$ python -q
>>> import numpy as np
>>> import numpy.linalg as la
>>> np.set_printoptions(precision=1, suppress=True, linewidth=160)
>>> A = np.array([[-1.1, -0.2, -0.5, 0.3, 0.5, -1.3],
...     [0.8, -2.2, 1.2, -1.3, -2.0, 1.0],
...     [0.1, -0.4, -0.3, -0.2, -2.3, -2.1],
...     [1.2, 1.0, 0.0, 1.5, 1.1, 2.8],
...     [-1.6, 0.2, 0.0, -1.3, 0.4, 0.4],
...     [-0.8, 2.2, 0.1, 1.0, 0.5, 0.2],
...     [1.1, 0.9, -0.8, -0.5, -1.4, 1.1]])
>>> vec = np.array([6, -7, -4, -8, 9, -1])
>>> rhs = A @ vec
>>> print(la.lstsq(A, rhs)[0])
[ 6. -7. -4. -8.  9. -1.]
>>> print(rhs)
[  0.2   6.8 -12.4  -4.7   2.6 -24.3  -6.2]
>>> rng = np.random.default_rng(55)
>>> rhs = rhs + 0.3 * rng.normal(size=7)
>>> print(rhs)
[  0.5   5.9 -12.5  -4.3   2.2 -24.3  -5.8]
>>> beta, *_ = la.lstsq(A, rhs)
>>> print(np.round(la.norm(rhs - A @ beta), 1))
0.1
>>> print(beta.round())
[ 6. -7. -5. -8.  9. -1.]
>>> A2 = np.c_[A[:, :2] @ np.array([[3, 0], [1, 0]]), np.array([1, -2, -4, 0, 3, -4, -3])]
>>> print(A2)
[[-3.5  0.   1. ]
 [ 0.2  0.  -2. ]
 [-0.1  0.  -4. ]
 [ 4.6  0.   0. ]
 [-4.6  0.   3. ]
 [-0.2  0.  -4. ]
 [ 4.2  0.  -3. ]]
>>> print(la.norm(la.qr(A)[0].T @ A2, axis=0) ** 2 / ((A2 ** 2).sum(axis=0) + 1e-12))
[1. 0. 1.]
>>> print(np.round(la.norm(A2 - A @ la.lstsq(A, A2)[0], axis=0), 1) + 0)
[0.  0.  1.3]
>>> print(np.round(la.lstsq(A, A2[:, 0])[0], 1) + 0)
[3. 1. 0. 0. 0. 0.]
>>> u = np.array([5, 7, 1])
>>> print(np.polyval(u, A2[0]))
[37.8  1.  13. ]
>>> print(np.correlate(A2[0], A2[2], "full"))
[14.   0.  -3.6  0.  -0.1]
>>> print(np.array([np.convolve(row, u, "same") for row in A2]))
[[-24.5   1.5   7. ]
 [  1.4  -9.8 -14. ]
 [ -0.7 -20.1 -28. ]
 [ 32.2   4.6   0. ]
 [-32.2  10.4  21. ]
 [ -1.4 -20.2 -28. ]
 [ 29.4 -10.8 -21. ]]
>>> print(np.cross(A2[0, :3], A2[2, :3]))
[ -0.  -14.1   0. ]
>>> print(np.convolve(A2[0], u))
[-17.5 -24.5   1.5   7.    1. ]
>>> print(A.sum(axis=0))
[-0.3  1.5 -0.3 -0.5 -3.2  2.1]
>>> print(np.diff(A, axis=0))
[[ 1.9 -2.   1.7 -1.6 -2.5  2.3]
 [-0.7  1.8 -1.5  1.1 -0.3 -3.1]
 [ 1.1  1.4  0.3  1.7  3.4  4.9]
 [-2.8 -0.8  0.  -2.8 -0.7 -2.4]
 [ 0.8  2.   0.1  2.3  0.1 -0.2]
 [ 1.9 -1.3 -0.9 -1.5 -1.9  0.9]]
>>> print(A.sum(axis=1))
[-2.3 -2.5 -5.2  7.6 -1.9  3.2  0.4]
>>> print(la.svd(A, compute_uv=False))
[5.1 4.2 2.8 2.1 1.2 0.6]
>>> np.zeros(7, 6)
Traceback (most recent call last):
  File "<python-input-29>", line 1, in <module>
    np.zeros(7, 6)
    ~~~~~~~~^^^^^^
TypeError: Cannot interpret '6' as a data type
>>> print(np.count_nonzero(A))
40
>>> A[:, 6]
Traceback (most recent call last):
  File "<python-input-31>", line 1, in <module>
    A[:, 6]
    ~^^^^^^
IndexError: index 6 is out of bounds for axis 1 with size 6
>>> A[7]
Traceback (most recent call last):
  File "<python-input-32>", line 1, in <module>
    A[7]
    ~^^^
IndexError: index 7 is out of bounds for axis 0 with size 7
>>> K = np.load("layer19.npy")
>>> print(K)
[[ -4.1  -0.9  -5.8  -1.3  -0.2   0.    2.5]
 [  2.8   0.6   2.   -1.    0.1   0.    0.7]
 [ -8.9   2.5   2.1  -0.4  -0.3   0.2  -1.4]
 [ -3.1   0.8   4.4   0.3   0.2   0.    0.9]
 [ -0.8   1.3 -19.4  -0.7  -0.3  -0.3   1.9]
 [ -2.7   2.2   4.7   0.   -0.1   0.    1. ]
 [ -5.6   2.2  10.6  -0.6   0.    0.3  -0.6]
 [  0.4  -0.1   4.6   0.4   0.1  -0.1  -2.5]
 [ -1.2  -0.6  -5.9   0.    0.1  -0.1  -4. ]
 [  5.7  -1.1  -3.5  -0.7   0.2   0.2  -0.6]
 [  1.1  -0.9   3.3  -0.7   0.    0.   -1.3]
 [ -6.4   1.3 -10.2   0.   -0.5  -0.1  -2.1]
 [ -1.5  -0.5   4.8  -1.5   0.2   0.1   4. ]
 [  5.1   1.3 -27.7  -0.3   0.1   0.   -0.3]
 [ -1.4  -1.6   2.4   0.3   0.   -0.1   0.8]
 [ -3.   -0.5   0.9   0.1  -0.1   0.   -4.5]
 [  1.6  -1.    5.9   0.5   0.3   0.1   4.2]
 [  0.5  -3.4 -10.2   0.3   0.1   0.1  -3.6]
 [ -7.2  -2.1  11.4  -0.3   0.1  -0.3   0.3]
 [ -0.8  -0.2 -11.3   0.6  -0.3   0.3  -0.9]
 [  1.9  -0.8 -18.7   0.8  -0.3  -0.2  -6.4]
 [  1.8   0.2  -9.2   1.8  -0.4   0.   -0.3]
 [ -0.4   1.3  -5.3   0.7  -0.4   0.   -1.3]
 [ -1.9  -1.9   8.7   0.9   0.5   0.1  -2.3]
 [ -2.5  -0.3 -18.4   0.9   0.6  -0.1   2.3]
 [ -0.4   0.5   9.1  -1.4   0.    0.5   0.6]
 [  1.   -0.2  -7.    0.5   0.2   0.   -3.1]]
>>> cov = np.cov(K, rowvar=False)
>>> print(np.round(np.corrcoef(K.T), 1) + 0)
[[ 1.  -0.2 -0.4  0.1  0.2  0.1 -0.1]
 [-0.2  1.  -0.1 -0.2 -0.4  0.2  0.1]
 [-0.4 -0.1  1.  -0.3  0.2  0.3  0.2]
 [ 0.1 -0.2 -0.3  1.   0.  -0.2 -0.4]
 [ 0.2 -0.4  0.2  0.   1.   0.1  0.2]
 [ 0.1  0.2  0.3 -0.2  0.1  1.   0.1]
 [-0.1  0.1  0.2 -0.4  0.2  0.1  1. ]]
>>> print(np.polyfit(K[:, 4], K[:, 0], 1))
[ 2.6 -1.1]
>>> print(cov.shape)
(7, 7)
>>> dist = la.norm(K[:, None] - K[None], axis=-1)
>>> print(la.matrix_rank(dist ** 2))
9
>>> print(dist.shape)
(27, 27)
>>> vec = np.array([2, -3, -2, -5, -2, -4, -5])
>>> rhs = K @ vec
>>> print(np.round(la.pinv(K) @ K, 1) + 0)
[[1. 0. 0. 0. 0. 0. 0.]
 [0. 1. 0. 0. 0. 0. 0.]
 [0. 0. 1. 0. 0. 0. 0.]
 [0. 0. 0. 1. 0. 0. 0.]
 [0. 0. 0. 0. 1. 0. 0.]
 [0. 0. 0. 0. 0. 1. 0.]
 [0. 0. 0. 0. 0. 0. 1.]]
>>> print(la.lstsq(K, rhs)[0])
[ 2. -3. -2. -5. -2. -4. -5.]
>>> print(la.solve(K.T @ K, K.T @ rhs))
[ 2. -3. -2. -5. -2. -4. -5.]
>>> rhs = rhs + 0.1 * rng.normal(size=27)
>>> print(rhs)
[  0.4   1.2 -20.5 -23.8  29.3 -26.2 -34.2   2.6  31.3  27.1   8.3  15.5 -24.3  64.6  -7.9  15.8 -30.1  47.3 -30.   22.6  73.   14.8   9.7  -9.7  15.8 -18.4
  29.3]
>>> beta, *_ = la.lstsq(K, rhs)
>>> print([round(float(la.norm(la.solve(K.T @ K + lam * np.eye(7), K.T @ rhs))), 2) for lam in (0, 1, 10, 100)])
[9.22, 8.05, 6.41, 4.08]
>>> print(beta.round())
[ 2. -3. -2. -5. -2. -4. -5.]
>>> print(beta)
[ 2.  -3.  -2.  -5.  -2.  -3.8 -5. ]
>>> mat = np.load("run12.npy")
>>> print(mat)
[[  0   4 -14  -5 -11 -11   2  -6  -5]
 [ -4   0  -6  -1  -8   5   3  -7  -6]
 [ 14   6   0  12  -4   5   1 -10   8]
 [  5   1 -12   0   8  -4   4   0   2]
 [ 11   8   4  -8   0  -2   0  -1   7]
 [ 11  -5  -5   4   2   0   5  -5 -11]
 [ -2  -3  -1  -4   0  -5   0  10  -2]
 [  6   7  10   0   1   5 -10   0   8]
 [  5   6  -8  -2  -7  11   2  -8   0]]
>>> # antisymmetric, zero diagonal
>>> labels = rng.permutation(9)
>>> print(labels)
[3 1 7 8 4 5 0 2 6]
>>> A2 = mat[labels][:, labels]
>>> print(np.diag(A2))
[0 0 0 0 0 0 0 0 0]
>>> print(np.allclose(A2, mat))
False
>>> print(la.lstsq(mat[:-1].T, mat[-1])[2])
8
>>> print(np.allclose(mat[:-1].T @ la.lstsq(mat[:-1].T, mat[-1])[0], mat[-1]))
True
>>> print(np.abs(np.diag(la.qr(mat)[1])) > 1e-9)
[ True  True  True  True  True  True  True  True False]
>>> Uu, s, Vt = la.svd(mat, full_matrices=False)
>>> print(np.allclose(Uu * s @ Vt, mat))
True
>>> print(s.round(1) + 0)
[32.  32.  20.1 20.1 11.9 11.9  6.1  6.1  0. ]
>>> print(Uu.shape, s.shape, Vt.shape)
(9, 9) (9,) (9, 9)
>>> print(round(la.norm(mat) ** 2 / la.norm(mat, 2) ** 2, 1))
3.1
>>> print(round(la.norm(mat, "nuc"), 1))
140.2
>>> print(la.norm(mat, axis=1))
[23.3 15.4 24.1 16.4 17.9 19.  12.6 19.4 19.2]
>>> print(round(la.norm(mat[1] - mat[2]), 1))
28.1
>>> print(la.norm(mat, axis=0))
[23.3 15.4 24.1 16.4 17.9 19.  12.6 19.4 19.2]
>>> J = np.load("x.npy")
>>> print(J)
[[ 0  0 -5  5  0  0  0  0]
 [ 0  5  0  0  0  0  0  0]
 [ 0  0 -3  0  0  0  0  7]
 [ 0  0  0  0 -3  0  0 -7]
 [ 0  0  0 -1 -5  0  0  0]]
>>> print(la.norm(J, axis=1))
[7.1 5.  7.6 7.6 5.1]
>>> print(la.norm(J, axis=0))
[0.  5.  5.8 5.1 5.8 0.  0.  9.9]
>>> print(np.round(la.norm(J) ** 2 / la.norm(J, 2) ** 2, 1))
2.0
>>> print(J[3] @ J[0])
0
>>> print(np.round(la.norm(J, "nuc"), 1))
29.1
>>> print(round(la.norm(J, 2), 1))
10.5
>>> print(round(la.norm(J[3], 1), 1), round(float(la.norm(J[3], np.inf)), 1))
10.0 7.0
>>> print(round(la.norm(J[3] - J[0]), 1))
10.4
>>> print(J.reshape(2, -1))
[[ 0  0 -5  5  0  0  0  0  0  5  0  0  0  0  0  0  0  0 -3  0]
 [ 0  0  0  7  0  0  0  0 -3  0  0 -7  0  0  0 -1 -5  0  0  0]]
>>> print(J.ravel(order="F"))
[ 0  0  0  0  0  0  5  0  0  0 -5  0 -3  0  0  5  0  0  0 -1  0  0  0 -3 -5  0  0  0  0  0  0  0  0  0  0  0  0  7 -7  0]
>>> T = J.reshape(5, 2, -1)
>>> print(T.sum(axis=1))
[[ 0  0 -5  5]
 [ 0  5  0  0]
 [ 0  0 -3  7]
 [-3  0  0 -7]
 [-5  0  0 -1]]
>>> print(T[:, 0])
[[ 0  0 -5  5]
 [ 0  5  0  0]
 [ 0  0 -3  0]
 [ 0  0  0  0]
 [ 0  0  0 -1]]
>>> print(T.shape)
(5, 2, 4)
>>> print(np.swapaxes(T, 1, 2)[2])
[[ 0  0]
 [ 0  0]
 [-3  0]
 [ 0  7]]
>>> arr = np.loadtxt("case16.csv", delimiter=",")
>>> print(arr)
[[ 0.  0.  0.  0.  0.  0.]
 [ 0.  0.  0.  0.  0.  0.]
 [ 0.  0.  1.  0.  0.  0.]
 [ 0.  0.  0. -2.  0.  0.]
 [ 0.  0.  0.  0. -1.  0.]
 [ 0.  0.  0.  0.  0. -1.]]
>>> # columns 0 and 1 are equal
>>> print([round(float(la.det(arr[:i, :i])), 2) + 0 for i in range(1, 7)])
[0.0, 0.0, 0.0, 0.0, 0.0, 0.0]
>>> evals, evecs = la.eigvalsh(arr)
Traceback (most recent call last):
  File "<python-input-94>", line 1, in <module>
    evals, evecs = la.eigvalsh(arr)
    ^^^^^^^^^^^^
ValueError: too many values to unpack (expected 2)
>>> evals, evecs = la.eigh(arr)
>>> print(la.eigvalsh(arr + 5 * np.eye(6)))
[3. 4. 4. 5. 5. 6.]
>>> print(np.unique(evals.round(6) + 0, return_counts=True)[1])
[1 2 2 1]
>>> print(la.eigvalsh(arr @ arr))
[0. 0. 1. 1. 1. 4.]
>>> print((evals > 1e-8).sum(), (evals < -1e-8).sum())
1 3
>>> print(evals)
[-2. -1. -1.  0.  0.  1.]
>>> Uu, s, Vt = la.svd(arr, full_matrices=False)
>>> print((s > 1e-8).sum())
4
>>> print(np.allclose(Uu * s @ Vt, arr))
True
>>> print(s / s[0])
[1.  0.5 0.5 0.5 0.  0. ]
>>> feats = np.array([[1.0, 0.7, 0.5, 0.3, 0.2, 0.2, 0.1],
...     [0.7, 1.0, 0.7, 0.5, 0.3, 0.2, 0.2],
...     [0.5, 0.7, 1.0, 0.7, 0.5, 0.3, 0.2],
...     [0.3, 0.5, 0.7, 1.0, 0.7, 0.5, 0.3],
...     [0.2, 0.3, 0.5, 0.7, 1.0, 0.7, 0.5],
...     [0.2, 0.2, 0.3, 0.5, 0.7, 1.0, 0.7],
...     [0.1, 0.2, 0.2, 0.3, 0.5, 0.7, 1.0]])
>>> # equal to its transpose
>>> labels = rng.permutation(7)
>>> A2 = feats[:, labels] * rng.choice([-1, 1], 7)
>>> print(A2)
[[ 1.   0.5  0.1 -0.2 -0.7  0.2 -0.3]
 [ 0.7  0.7  0.2 -0.3 -1.   0.2 -0.5]
 [ 0.5  1.   0.2 -0.5 -0.7  0.3 -0.7]
 [ 0.3  0.7  0.3 -0.7 -0.5  0.5 -1. ]
 [ 0.2  0.5  0.5 -1.  -0.3  0.7 -0.7]
 [ 0.2  0.3  0.7 -0.7 -0.2  1.  -0.5]
 [ 0.1  0.2  1.  -0.5 -0.2  0.7 -0.3]]
>>> Uu, _, Vt = la.svd(feats.T @ A2)
>>> print(np.round(Uu @ Vt, 1) + 0)
[[ 1.  0.  0.  0.  0.  0.  0.]
 [ 0.  0.  0.  0. -1.  0.  0.]
 [ 0.  1.  0.  0.  0.  0.  0.]
 [ 0.  0.  0.  0.  0.  0. -1.]
 [ 0.  0.  0. -1.  0.  0.  0.]
 [ 0.  0.  0.  0.  0.  1.  0.]
 [ 0.  0.  1.  0.  0.  0.  0.]]
>>> print(np.round(la.lstsq(feats, A2)[0], 1) + 0)
[[ 1.  0.  0.  0.  0.  0.  0.]
 [ 0.  0.  0.  0. -1.  0.  0.]
 [ 0.  1.  0.  0.  0.  0.  0.]
 [ 0.  0.  0.  0.  0.  0. -1.]
 [ 0.  0.  0. -1.  0.  0.  0.]
 [ 0.  0.  0.  0.  0.  1.  0.]
 [ 0.  0.  1.  0.  0.  0.  0.]]
>>> print(labels)
[0 2 6 4 1 5 3]
